% python3 -q
>>> import numpy as np
>>> np.set_printoptions(suppress=True, linewidth=160)
>>> data = np.load("test5.npy")
>>> data
array([[ -9,  10,  -3,   7,  -6,  -3,  -7,   4,   2,  -2],
       [-23,  25,  -6,  19, -13,  -9, -17,  11,   1,  -2],
       [-27,  30,  -9,  21, -18,  -9, -21,  12,   6,  -6],
       [-18,  20,  -6,  14, -12,  -6, -14,   8,   4,  -4],
       [-19,  20,  -3,  17,  -8,  -9, -13,  10,  -4,   2],
       [-18,  20,  -6,  14, -12,  -6, -14,   8,   4,  -4],
       [-13,  15,  -6,   9, -11,  -3, -11,   5,   7,  -6],
       [ -5,   5,   0,   5,  -1,  -3,  -3,   3,  -3,   2]])
>>> out = data / np.sqrt((data ** 2).mean(axis=1, keepdims=True))
>>> np.round(np.linalg.norm(out, axis=1), 2)
array([3.16, 3.16, 3.16, 3.16, 3.16, 3.16, 3.16, 3.16])
>>> left, sigma, Vh = np.linalg.svd(data)
>>> sigma.round(2) + 0
array([104.4 ,  14.96,   0.  ,   0.  ,   0.  ,   0.  ,   0.  ,   0.  ])
>>> np.argmax(sigma[:-1] / (sigma[1:] + 1e-6)) + 1
np.int64(2)
>>> out = left[:, :2] @ np.diag(sigma[:2]) @ Vh[:2]
>>> out.round(2) + 0
array([[ -9.,  10.,  -3.,   7.,  -6.,  -3.,  -7.,   4.,   2.,  -2.],
       [-23.,  25.,  -6.,  19., -13.,  -9., -17.,  11.,   1.,  -2.],
       [-27.,  30.,  -9.,  21., -18.,  -9., -21.,  12.,   6.,  -6.],
       [-18.,  20.,  -6.,  14., -12.,  -6., -14.,   8.,   4.,  -4.],
       [-19.,  20.,  -3.,  17.,  -8.,  -9., -13.,  10.,  -4.,   2.],
       [-18.,  20.,  -6.,  14., -12.,  -6., -14.,   8.,   4.,  -4.],
       [-13.,  15.,  -6.,   9., -11.,  -3., -11.,   5.,   7.,  -6.],
       [ -5.,   5.,   0.,   5.,  -1.,  -3.,  -3.,   3.,  -3.,   2.]])
>>> np.round(np.abs(data - out).max(), 2)
np.float64(0.0)
>>> np.linalg.matrix_rank(data, rtol=0.05)
np.int64(2)
